% ipython --no-banner

In [1]: import numpy as np

In [2]: import numpy.linalg as la

In [3]: np.set_printoptions(precision=2, suppress=True, linewidth=120, floatmode="fixed")

In [4]: def tidy(a):
   ...:     return np.round(a, 2) + 0
   ...: 

In [5]: F = np.array([[-1.0, 1.0, 1.0, 1.0, 1.0, 1.0, 1.0, 1.0],
   ...:     [1.0, -1.0, 1.0, 1.0, 1.0, 1.0, 1.0, 1.0],
   ...:     [1.0, 1.0, -1.0, 1.0, 1.0, 1.0, 1.0, 1.0],
   ...:     [1.0, 1.0, 1.0, -1.0, 1.0, 1.0, 1.0, 1.0],
   ...:     [1.0, 1.0, 1.0, 1.0, -1.0, 1.0, 1.0, 1.0],
   ...:     [1.0, 1.0, 1.0, 1.0, 1.0, -1.0, 1.0, 1.0],
   ...:     [1.0, 1.0, 1.0, 1.0, 1.0, 1.0, -1.0, 1.0],
   ...:     [1.0, 1.0, 1.0, 1.0, 1.0, 1.0, 1.0, -1.0]])

In [6]: np.trace(F)
Out[6]: np.float64(-8.0)

In [7]: (F + F.T) / 2
Out[7]: 
array([[-1.00,  1.00,  1.00,  1.00,  1.00,  1.00,  1.00,  1.00],
       [ 1.00, -1.00,  1.00,  1.00,  1.00,  1.00,  1.00,  1.00],
       [ 1.00,  1.00, -1.00,  1.00,  1.00,  1.00,  1.00,  1.00],
       [ 1.00,  1.00,  1.00, -1.00,  1.00,  1.00,  1.00,  1.00],
       [ 1.00,  1.00,  1.00,  1.00, -1.00,  1.00,  1.00,  1.00],
       [ 1.00,  1.00,  1.00,  1.00,  1.00, -1.00,  1.00,  1.00],
       [ 1.00,  1.00,  1.00,  1.00,  1.00,  1.00, -1.00,  1.00],
       [ 1.00,  1.00,  1.00,  1.00,  1.00,  1.00,  1.00, -1.00]])

In [8]: assert F == F.T
Traceback (most recent call last):
  Cell In[8], line 1
    assert F == F.T
ValueError: The truth value of an array with more than one element is ambiguous. Use a.any() or a.all()


In [9]: F.inv()
Traceback (most recent call last):
  Cell In[9], line 1
    F.inv()
AttributeError: 'numpy.ndarray' object has no attribute 'inv'


In [10]: np.allclose(F, F.T)
Out[10]: True

In [11]: print(tidy(la.det(F)))
-768.0

In [12]: np.allclose(F @ F.T, F.T @ F)
Out[12]: True

In [13]: ev, V = la.eigh(F)

In [14]: tidy(la.eigvalsh(F + 3 * np.eye(8)))
Out[14]: array([1.00, 1.00, 1.00, 1.00, 1.00, 1.00, 1.00, 9.00])

In [15]: print(tidy(la.eigvalsh(F @ F)))
[ 4.00  4.00  4.00  4.00  4.00  4.00  4.00 36.00]

In [16]: tidy(V.T @ F @ V)
Out[16]: 
array([[-2.00,  0.00,  0.00,  0.00,  0.00,  0.00,  0.00,  0.00],
       [ 0.00, -2.00,  0.00,  0.00,  0.00,  0.00,  0.00,  0.00],
       [ 0.00,  0.00, -2.00,  0.00,  0.00,  0.00,  0.00,  0.00],
       [ 0.00,  0.00,  0.00, -2.00,  0.00,  0.00,  0.00,  0.00],
       [ 0.00,  0.00,  0.00,  0.00, -2.00,  0.00,  0.00,  0.00],
       [ 0.00,  0.00,  0.00,  0.00,  0.00, -2.00,  0.00,  0.00],
       [ 0.00,  0.00,  0.00,  0.00,  0.00,  0.00, -2.00,  0.00],
       [ 0.00,  0.00,  0.00,  0.00,  0.00,  0.00,  0.00,  6.00]])

In [17]: tidy(la.svd(F, compute_uv=False))
Out[17]: array([6.00, 2.00, 2.00, 2.00, 2.00, 2.00, 2.00, 2.00])

In [18]: tidy(np.abs(V[:, -1]))
Out[18]: array([0.35, 0.35, 0.35, 0.35, 0.35, 0.35, 0.35, 0.35])

In [19]: np.abs(V[:, -1]).round(6).argmax()
Out[19]: np.int64(0)

In [20]: tidy(ev.sum()), np.trace(F)
Out[20]: (np.float64(-8.0), np.float64(-8.0))

In [21]: arr = np.load("a.npy")

In [22]: arr
Out[22]: 
array([[  3.23, -15.84, -11.78],
       [ -0.44, -10.36, -17.10],
       [  6.49,  18.71,  -2.82],
       [ 11.66,  16.04,   2.65],
       [  9.52, -15.92,  -7.47],
       [ 17.04,   2.31,  10.21],
       [  6.84,  15.98,   9.89],
       [-11.22, -15.48,   5.87],
       [-19.28,   5.26,  -0.66],
       [ 12.30,   5.10, -14.92],
       [  1.06,   4.09, -19.55],
       [-12.10,   7.74,  13.92],
       [ -8.97, -17.71,   2.46],
       [ -7.52,   3.85, -18.13],
       [ 13.71,  14.42,  -2.00],
       [-18.45,  -5.15,  -5.75],
       [-12.38,   9.98, -12.13],
       [ 13.42, -10.68, -10.28],
       [  1.47,  19.52,   4.10],
       [ -7.53,  -4.88,  17.88],
       [ 15.16,   2.00, -12.89],
       [ 14.58,  12.16,   6.28],
       [-15.21,  12.99,   0.07]])

In [23]: rng = np.random.default_rng(235454)

In [24]: other = F + rng.integers(-2, 3, (8, 1)) @ rng.integers(-2, 3, (1, 8))

In [25]: print(other)
[[-3.00  3.00 -3.00  1.00  3.00  1.00  1.00  1.00]
 [ 2.00 -2.00  3.00  1.00  0.00  1.00  1.00  1.00]
 [ 3.00 -1.00  3.00  1.00 -1.00  1.00  1.00  1.00]
 [ 0.00  2.00 -1.00 -1.00  2.00  1.00  1.00  1.00]
 [ 0.00  2.00 -1.00  1.00  0.00  1.00  1.00  1.00]
 [ 0.00  2.00 -1.00  1.00  2.00 -1.00  1.00  1.00]
 [ 3.00 -1.00  5.00  1.00 -1.00  1.00 -1.00  1.00]
 [ 3.00 -1.00  5.00  1.00 -1.00  1.00  1.00 -1.00]]

In [26]: la.matrix_rank(other - F, tol=1e-8)
Out[26]: np.int64(1)

In [27]: np.abs(other - F).sum(axis=1)
Out[27]: array([10.00,  5.00, 10.00,  5.00,  5.00,  5.00, 10.00, 10.00])

In [28]: print(tidy(la.norm(other[4] - other[3])))
2.83

In [29]: tidy(la.norm(other, "nuc"))
Out[29]: np.float64(27.95)

In [30]: tidy(la.norm(other[4], 1)), tidy(la.norm(other[4], np.inf))
Out[30]: (np.float64(7.0), np.float64(2.0))

In [31]: tidy(la.norm(other, axis=1))
Out[31]: array([6.32, 4.58, 4.90, 3.61, 3.00, 3.61, 6.32, 6.32])

In [32]: tidy(la.norm(other, 2))
Out[32]: np.float64(12.11)

In [33]: other[4] @ other[3]
Out[33]: np.float64(7.0)

In [34]: idx = arr[:, 1] > np.median(arr[:, 1])

In [35]: u = arr[idx].mean(axis=0) - arr[~idx].mean(axis=0)

In [36]: np.argsort(-np.abs(u).round(6), kind="stable")
Out[36]: array([1, 2, 0])

In [37]: print(((arr - arr.mean(axis=0)) @ u > 0).astype(int))
[0 0 1 1 0 1 1 0 1 0 0 1 0 0 1 0 1 0 1 0 0 1 1]

In [38]: proj = arr @ la.solve(arr.T @ arr, arr.T)

In [39]: tidy(proj @ arr[:, 1])
Out[39]: 
array([-15.84, -10.36,  18.71,  16.04, -15.92,   2.31,  15.98, -15.48,   5.26,   5.10,   4.09,   7.74, -17.71,   3.85,
        14.42,  -5.15,   9.98, -10.68,  19.52,  -4.88,   2.00,  12.16,  12.99])

In [40]: C2 = np.cov(arr, rowvar=False)

In [41]: print(tidy(arr.std(axis=0)))
[11.68 11.84 10.50]

In [42]: np.argwhere(np.triu(np.abs(np.corrcoef(arr.T)) > 0.8, 1))
Out[42]: array([], shape=(0, 2), dtype=int64)

In [43]: tidy(np.corrcoef(arr[:, 2], arr[:, 0])[0, 1])
Out[43]: np.float64(-0.09)

In [44]: tidy(la.eigvalsh(C2)[::-1])
Out[44]: array([170.65, 143.10,  90.66])

In [45]: tidy(C2)
Out[45]: 
array([[142.57,  22.93, -12.07],
       [ 22.93, 146.56,  26.28],
       [-12.07,  26.28, 115.28]])

In [46]: tidy(np.corrcoef(arr.T))
Out[46]: 
array([[ 1.00,  0.16, -0.09],
       [ 0.16,  1.00,  0.20],
       [-0.09,  0.20,  1.00]])

In [47]: C2.shape
Out[47]: (3, 3)

In [48]: E = np.loadtxt("m.csv", delimiter=",")

In [49]: tidy(E)
Out[49]: 
array([[-1.46, -1.50,  2.12,  0.38],
       [ 0.02,  0.51,  1.65, -2.45],
       [-1.45, -1.49,  2.13,  0.36],
       [ 0.49,  0.07, -2.17,  2.01],
       [ 1.48,  1.68, -1.65, -1.13],
       [-1.06, -0.82,  2.46, -1.06],
       [-1.41, -1.71,  1.17,  1.65],
       [-1.34, -1.69,  0.90,  1.88],
       [-0.22,  0.25,  1.92, -2.28],
       [ 0.24, -0.22, -1.95,  2.26],
       [ 0.91,  1.40,  0.21, -2.49],
       [ 0.43,  0.00, -2.12,  2.07],
       [-1.27, -1.14,  2.42, -0.50],
       [-1.48, -1.57,  1.99,  0.62],
       [-0.21,  0.26,  1.91, -2.29]])

In [50]: print(tidy(E.sum(axis=1)))
[-0.46 -0.27 -0.46  0.40  0.39 -0.49 -0.30 -0.25 -0.33  0.34  0.03  0.38 -0.50 -0.44 -0.33]

In [51]: tidy(E.sum(axis=0))
Out[51]: array([-6.33, -5.99, 10.99, -0.97])

In [52]: tidy(la.svd(E, compute_uv=False))
Out[52]: array([8.86, 7.52, 0.00, 0.00])

In [53]: E[15]
Traceback (most recent call last):
  Cell In[53], line 1
    E[15]
IndexError: index 15 is out of bounds for axis 0 with size 15


In [54]: la.rank(E)
Traceback (most recent call last):
  Cell In[54], line 1
    la.rank(E)
AttributeError: module 'numpy.linalg' has no attribute 'rank'


In [55]: la.matrix_rank(E)
Out[55]: np.int64(2)

In [56]: np.unravel_index(np.abs(E).argmax(), E.shape)
Out[56]: (np.int64(10), np.int64(3))

In [57]: print(tidy(np.trace(la.pinv(E) @ E)))
2.0

In [58]: tidy(E @ la.pinv(E) @ E)
Out[58]: 
array([[-1.46, -1.50,  2.12,  0.38],
       [ 0.02,  0.51,  1.65, -2.45],
       [-1.45, -1.49,  2.13,  0.36],
       [ 0.49,  0.07, -2.17,  2.01],
       [ 1.48,  1.68, -1.65, -1.13],
       [-1.06, -0.82,  2.46, -1.06],
       [-1.41, -1.71,  1.17,  1.65],
       [-1.34, -1.69,  0.90,  1.88],
       [-0.22,  0.25,  1.92, -2.28],
       [ 0.24, -0.22, -1.95,  2.26],
       [ 0.91,  1.40,  0.21, -2.49],
       [ 0.43,  0.00, -2.12,  2.07],
       [-1.27, -1.14,  2.42, -0.50],
       [-1.48, -1.57,  1.99,  0.62],
       [-0.21,  0.26,  1.91, -2.29]])
